In [1]: import numpy as np

In [2]: np.set_printoptions(precision=1, suppress=True, linewidth=140, legacy="1.25")

In [3]: rnd = lambda a: np.round(a, 1) + 0

In [4]: m1 = np.load("dump.npy")

In [5]: print(m1)
[[ -3  -3  -3  -3  -3]
 [ -3  -6  -6  -6  -6]
 [ -3  -6  -9  -9  -9]
 [ -3  -6  -9 -12 -12]
 [ -3  -6  -9 -12 -15]]

In [6]: print(rnd(np.abs(np.linalg.eigvals(m1)).max()))
37.0

In [7]: print(np.allclose(m1 @ m1.T, m1.T @ m1))
True

In [8]: print(np.linalg.matrix_power(m1, 2))
[[ 45  81 108 126 135]
 [ 81 153 207 243 261]
 [108 207 288 342 369]
 [126 243 342 414 450]
 [135 261 369 450 495]]

In [9]: print((m1 + m1.T) / 2)
[[ -3.  -3.  -3.  -3.  -3.]
 [ -3.  -6.  -6.  -6.  -6.]
 [ -3.  -6.  -9.  -9.  -9.]
 [ -3.  -6.  -9. -12. -12.]
 [ -3.  -6.  -9. -12. -15.]]

In [10]: print(rnd(np.sort(np.abs(np.linalg.eigvals(m1)))))
[ 0.8  1.1  1.7  4.3 37. ]

In [11]: print(m1 @ m1)
[[ 45  81 108 126 135]
 [ 81 153 207 243 261]
 [108 207 288 342 369]
 [126 243 342 414 450]
 [135 261 369 450 495]]

In [12]: print(np.allclose(m1, m1.T))
True

In [13]: sv = 20 * 0.7 ** np.arange(4)

In [14]: Q, _ = np.linalg.qr(np.array([[-2.7, 1.6, 0.4, 1.2],
    ...:     [-0.5, 0.9, -0.5, -1.7],
    ...:     [-2.4, -1.5, -1.5, 0.2],
    ...:     [-1.3, 1.0, 2.0, 0.6]]))

In [15]: rng = np.random.default_rng(449379)

In [16]: data = rng.normal(size=(15, 4)) * sv @ Q

In [17]: print(rnd(data))
[[ -5.4   0.1 -12.8   0.8]
 [  0.3  -0.9 -11.1  19.8]
 [ 12.4  25.4  17.9  16.7]
 [  3.5  -8.7  -3.4  -9.6]
 [ 12.    7.   19.  -13.8]
 [ -5.8 -14.5 -20.4   5.8]
 [-16.2  -9.2 -19.6  -1.1]
 [  5.6  -6.5   6.    1.5]
 [-12.8  -5.8   8.4 -10.7]
 [ -2.5 -13.1  12.6   0. ]
 [ 13.7 -12.9  -4.5   8.8]
 [-24.5  -7.4 -13.2  -7.1]
 [-13.4   1.6  -5.5   6.1]
 [ -9.1  -5.2 -12.9  -3.6]
 [  9.2  -7.    0.2 -12.8]]

In [18]: A2 = m1 ** -1
ValueError: Integers to negative integer powers are not allowed.


In [19]: A2 = np.linalg.inv(m1)

In [20]: print(rnd(np.linalg.det(m1) * np.linalg.det(A2)))
1.0

In [21]: print(rnd(np.linalg.slogdet(m1)[0]))
-1.0

In [22]: C = data[[14, 10]].astype(float)

In [23]: for _ in range(3):
    ...:     idx = np.linalg.norm(data[:, None] - C, axis=-1).argmin(axis=1)
    ...:     C = np.array([data[idx == j].mean(axis=0) for j in range(2)])
    ...: 

In [24]: print(idx)
[0 1 1 0 0 1 0 0 0 0 1 0 1 0 0]

In [25]: print(rnd(C[1] - C[0]))
[ 5.4  5.3 -3.1 17.1]

In [26]: print(np.abs(C[1] - C[0]).argmax())
3

In [27]: A2 = data + rng.integers(-2, 3, (15, 3)) @ rng.integers(-2, 3, (3, 4))

In [28]: print(rnd(A2))
[[-12.4   5.1 -14.8  -3.2]
 [  4.3  -5.9  -8.1  22.8]
 [ 18.4  22.4  17.9  19.7]
 [ 11.5 -12.7  -1.4  -5.6]
 [ 15.    4.   17.  -11.8]
 [ -5.8 -14.5 -17.4   5.8]
 [-11.2 -13.2 -19.6   1.9]
 [  7.6  -7.5  11.    2.5]
 [ -6.8 -11.8  10.4  -6.7]
 [ -3.5  -8.1  14.6  -2. ]
 [ 17.7 -11.9  -2.5   9.8]
 [-24.5  -1.4 -11.2  -9.1]
 [-13.4  -1.4  -9.5   7.1]
 [ -6.1  -8.2  -8.9  -1.6]
 [  6.2  -7.    1.2 -13.8]]

In [29]: print(np.linalg.matrix_rank(A2 - data, tol=1e-8))
3

In [30]: print(rnd(np.linalg.svd(A2 - data, compute_uv=False)))
[23.2 10.6  6.4  0. ]

In [31]: print(rnd(np.abs(A2 - data).sum(axis=1)))
[18. 15. 12. 18. 10.  3. 12.  9. 18. 10.  8. 10.  8. 12.  5.]

In [32]: C = A2[[3, 7]].astype(float)

In [33]: for _ in range(3):
    ...:     idx = np.linalg.norm(A2[:, None] - C, axis=-1).argmin(axis=1)
    ...:     C = np.array([A2[idx == j].mean(axis=0) for j in range(2)])
    ...: 

In [34]: print(idx)
[0 1 1 1 1 0 0 1 1 1 1 0 0 0 1]

In [35]: print(np.abs(C[1] - C[0]).argmax())
2

In [36]: print(rnd(C[1] - C[0]))
[20.1  1.3 20.2  1.5]

In [37]: print(np.bincount(idx))
[6 9]

In [38]: print(rnd(C))
[[-12.2  -5.6 -13.6   0.1]
 [  7.8  -4.3   6.7   1.7]]

In [39]: K = np.array([[-5.0, 2.0, 5.0, -4.0],
    ...:     [-6.0, 3.0, 9.0, -8.0],
    ...:     [-6.0, 4.0, 10.0, -10.0],
    ...:     [-6.0, 4.0, 13.0, -13.0]])

In [40]: idx = rng.permutation(4)

In [41]: print(idx)
[0 1 3 2]

In [42]: A2 = K[idx][:, idx]

In [43]: print(rnd(np.sort(np.abs(np.linalg.eigvals(A2)))))
[1. 1. 2. 3.]

In [44]: print(np.diag(A2))
[ -5.   3. -13.  10.]

In [45]: print(rnd(np.linalg.det(A2)), rnd(np.linalg.det(K[idx])))
-6.0 6.0

In [46]: A2 = np.array([[-3, 2, 0, 2, 3, -3],
    ...:     [3, 0, 2, 0, 1, 0],
    ...:     [2, 0, -3, 1, 2, 1],
    ...:     [-2, 2, 2, -2, 3, 2],
    ...:     [-1, 0, -2, 3, 2, -3],
    ...:     [3, -2, 0, 3, 3, 1]])

In [47]: A2[-1] = A2[0]

In [48]: M = A2 + 0.1 * np.eye(6)

In [49]: print(M)
[[-2.9  2.   0.   2.   3.  -3. ]
 [ 3.   0.1  2.   0.   1.   0. ]
 [ 2.   0.  -2.9  1.   2.   1. ]
 [-2.   2.   2.  -1.9  3.   2. ]
 [-1.   0.  -2.   3.   2.1 -3. ]
 [-3.   2.   0.   2.   3.  -2.9]]

In [50]: print(rnd(np.linalg.matrix_power(M, 2)))
[[ 16.4  -7.6   2.   -6.6  -3.4  12.4]
 [ -5.4   6.   -7.6  11.   15.2 -10. ]
 [-18.6   8.    6.4   7.2  10.4 -15.8]
 [ 10.6  -3.6 -11.6  14.6   6.6 -10.6]
 [ -0.2  -2.    7.6  -9.4  -2.6   9.4]
 [ 16.4  -7.6   2.   -6.6  -3.4  12.4]]

In [51]: print(rnd(np.abs(np.linalg.eigvals(M)).max()))
4.9

In [52]: print(np.trace(M))
-8.4

In [53]: print(np.allclose(M, M.T))
False

In [54]: cov = M.T @ M

In [55]: print(rnd(np.diag(cov)))
[35.4 12.  20.4 21.6 36.4 31.4]

In [56]: print(rnd(np.linalg.eigvalsh(cov)[::-1]))
[90.2 36.8 18.8 11.1  0.4  0. ]

In [57]: print(rnd(np.linalg.svd(M, compute_uv=False) ** 2))
[90.2 36.8 18.8 11.1  0.4  0. ]

In [58]: print(np.allclose(cov, cov.T))
True

In [59]: print(np.linalg.matrix_rank(cov))
6

In [60]: print(np.linalg.cond(M) > 100)
True

In [61]: print(rnd(np.abs(np.linalg.svd(M)[2][-1])))
[0.1 0.1 0.3 0.8 0.2 0.5]

In [62]: print(M.ravel(order="F"))
[-2.9  3.   2.  -2.  -1.  -3.   2.   0.1  0.   2.   0.   2.   0.   2.  -2.9  2.  -2.   0.   2.   0.   1.  -1.9  3.   2.   3.   1.   2.
  3.   2.1  3.  -3.   0.   1.   2.  -3.  -2.9]

In [63]: blk = M.reshape(6, 2, -1)

In [64]: print(rnd(blk.sum(axis=1)))
[[-0.9  5.  -3. ]
 [ 3.   1.1  2. ]
 [ 3.   2.  -1.9]
 [-3.9  5.   4. ]
 [ 2.   2.1 -5. ]
 [-1.   5.  -2.9]]

In [65]: idx = rng.permutation(6)

In [66]: print(idx)
[5 0 4 1 2 3]

In [67]: A2 = M[idx][:, idx]

In [68]: print(rnd(np.sort(np.abs(np.linalg.eigvals(A2)))))
[0.1 2.  2.  2.4 4.9 4.9]

In [69]: print(rnd(np.linalg.det(A2)), rnd(np.linalg.det(M[idx])))
-23.3 -23.3

In [70]: print(np.trace(A2))
-8.4

In [71]: print(np.diag(A2))
[-2.9 -2.9  2.1  0.1 -2.9 -1.9]

In [72]: print(A2)
[[-2.9 -3.   3.   2.   0.   2. ]
 [-3.  -2.9  3.   2.   0.   2. ]
 [-3.  -1.   2.1  0.  -2.   3. ]
 [ 0.   3.   1.   0.1  2.   0. ]
 [ 1.   2.   2.   0.  -2.9  1. ]
 [ 2.  -2.   3.   2.   2.  -1.9]]

In [73]: print(np.allclose(A2, M))
False

In [74]: feats = np.load("mat.npy")

In [75]: print(feats)
[[ 2.6 -0.4 -0.2 -0.5 -0.2 -0.3  0.5]
 [-0.4  1.3 -1.1 -0.9 -2.1  0.3  0.5]
 [-0.2 -1.1  1.6 -0.1 -1.5  0.8  0.6]
 [-0.5 -0.9 -0.1 -0.2  0.1  1.4  0.4]
 [-0.2 -2.1 -1.5  0.1 -0.1  0.2  0.4]
 [-0.3  0.3  0.8  1.4  0.2  0.8  0.2]
 [ 0.5  0.5  0.6  0.4  0.4  0.2  2.1]]

In [76]: # equal to its transpose

In [77]: print(np.allclose(feats, feats.T))
True

In [78]: print(rnd(feats @ feats))
[[ 7.6 -0.3  0.  -1.1  0.7 -1.9  1.7]
 [-0.3  8.6  0.7 -0.3 -0.6 -1.7 -0.3]
 [ 0.   0.7  7.1  2.2  0.5  1.3  1.1]
 [-1.1 -0.3  2.2  3.2  2.6  0.7  0.3]
 [ 0.7 -0.6  0.5  2.6  6.9 -1.4 -1.2]
 [-1.9 -1.7  1.3  0.7 -1.4  3.5  1.7]
 [ 1.7 -0.3  1.1  0.3 -1.2  1.7  5.6]]

In [79]: print(rnd(np.abs(np.linalg.eigvals(feats)).max()))
3.1

In [80]: print(rnd(np.linalg.det(feats)))
174.0

In [81]: print((feats + feats.T) / 2)
[[ 2.6 -0.4 -0.2 -0.5 -0.2 -0.3  0.5]
 [-0.4  1.3 -1.1 -0.9 -2.1  0.3  0.5]
 [-0.2 -1.1  1.6 -0.1 -1.5  0.8  0.6]
 [-0.5 -0.9 -0.1 -0.2  0.1  1.4  0.4]
 [-0.2 -2.1 -1.5  0.1 -0.1  0.2  0.4]
 [-0.3  0.3  0.8  1.4  0.2  0.8  0.2]
 [ 0.5  0.5  0.6  0.4  0.4  0.2  2.1]]

In [82]: print(np.allclose(feats @ feats.T, feats.T @ feats))
True

In [83]: Q, R = np.linalg.qr(feats)

In [84]: print(rnd(np.trace(Q @ Q.T)))
7.0

In [85]: print(np.allclose(R.T @ R, feats.T @ feats))
True

In [86]: print(rnd(abs(R[0, 0])), rnd(np.linalg.norm(feats[:, 0])))
2.8 2.8

In [87]: print(rnd(Q))
[[-0.9  0.1  0.1 -0.1 -0.2 -0.2 -0.2]
 [ 0.1 -0.4  0.5 -0.3 -0.6 -0.2  0.1]
 [ 0.1  0.4 -0.6 -0.4 -0.5  0.1  0.1]
 [ 0.2  0.3  0.  -0.2  0.2 -0.9 -0.1]
 [ 0.1  0.7  0.5  0.3 -0.3  0.1  0.3]
 [ 0.1 -0.1 -0.3  0.7 -0.5 -0.2 -0.3]
 [-0.2 -0.2 -0.2  0.2  0.  -0.2  0.9]]

In [88]: print(rnd(np.abs(np.diag(R))))
[2.8 2.9 2.6 1.5 2.1 1.4 1.9]

In [89]: print(rnd(Q.T @ Q))
[[1. 0. 0. 0. 0. 0. 0.]
 [0. 1. 0. 0. 0. 0. 0.]
 [0. 0. 1. 0. 0. 0. 0.]
 [0. 0. 0. 1. 0. 0. 0.]
 [0. 0. 0. 0. 1. 0. 0.]
 [0. 0. 0. 0. 0. 1. 0.]
 [0. 0. 0. 0. 0. 0. 1.]]

In [90]: idx = rng.permutation(7)

In [91]: print(idx)
[5 1 4 3 0 2 6]

In [92]: A2 = Q[idx][:, idx]

In [93]: print(rnd(np.linalg.det(A2)), rnd(np.linalg.det(Q[idx])))
1.0 -1.0

In [94]: print(rnd(np.sort(np.abs(np.linalg.eigvals(A2)))))
[1. 1. 1. 1. 1. 1. 1.]

In [95]: print(rnd(np.diag(A2)))
[-0.2 -0.4 -0.3 -0.2 -0.9 -0.6  0.9]

In [96]: A2 = feats / np.linalg.norm(feats, axis=1, keepdims=True)

In [97]: cov = A2 @ A2.T

In [98]: print((np.abs(cov) > 0.9).astype(int))
[[1 0 0 0 0 0 0]
 [0 1 0 0 0 0 0]
 [0 0 1 0 0 0 0]
 [0 0 0 1 0 0 0]
 [0 0 0 0 1 0 0]
 [0 0 0 0 0 1 0]
 [0 0 0 0 0 0 1]]

In [99]: print(np.argwhere(np.triu(np.abs(cov) > 0.95, 1)))
[]

In [100]: print(rnd(np.degrees(np.arccos(np.clip(cov[3, 4], -1, 1)))))
57.4

In [101]: X = np.minimum.outer(np.arange(1, 11), np.arange(1, 11)) * 4

In [102]: print(X)
[[ 4  4  4  4  4  4  4  4  4  4]
 [ 4  8  8  8  8  8  8  8  8  8]
 [ 4  8 12 12 12 12 12 12 12 12]
 [ 4  8 12 16 16 16 16 16 16 16]
 [ 4  8 12 16 20 20 20 20 20 20]
 [ 4  8 12 16 20 24 24 24 24 24]
 [ 4  8 12 16 20 24 28 28 28 28]
 [ 4  8 12 16 20 24 28 32 32 32]
 [ 4  8 12 16 20 24 28 32 36 36]
 [ 4  8 12 16 20 24 28 32 36 40]]

In [103]: Q, V = np.linalg.qr(X[:, :9])[0], np.linalg.qr(X[:, 9:])[0]

In [104]: sv = np.linalg.svd(Q.T @ V, compute_uv=False)

In [105]: print((sv > 0.9).sum())
1

In [106]: print(rnd(np.linalg.norm(Q @ Q.T - V @ V.T, 2)))
1.0

In [107]: vec = np.array([1, 1, 6, 3, 1, 8, 0, 0, 6, 9])

In [108]: target = X @ vec

In [109]: print(target)
[140 276 408 516 612 704 764 824 884 920]

In [110]: print(rnd(np.linalg.solve(X, X[:, 2])))
[0. 0. 1. 0. 0. 0. 0. 0. 0. 0.]

In [111]: print(rnd(np.linalg.solve(X, target + X[:, 3])))
[1. 1. 6. 4. 1. 8. 0. 0. 6. 9.]

In [112]: vec = np.array([1, 0, -1, 1, -2, -2, -1, -1, 2, 0])

In [113]: h = np.maximum(X @ vec, 0)

In [114]: print(h)
[0 0 0 0 0 0 0 0 0 0]

In [115]: print(X.T @ h)
[0 0 0 0 0 0 0 0 0 0]
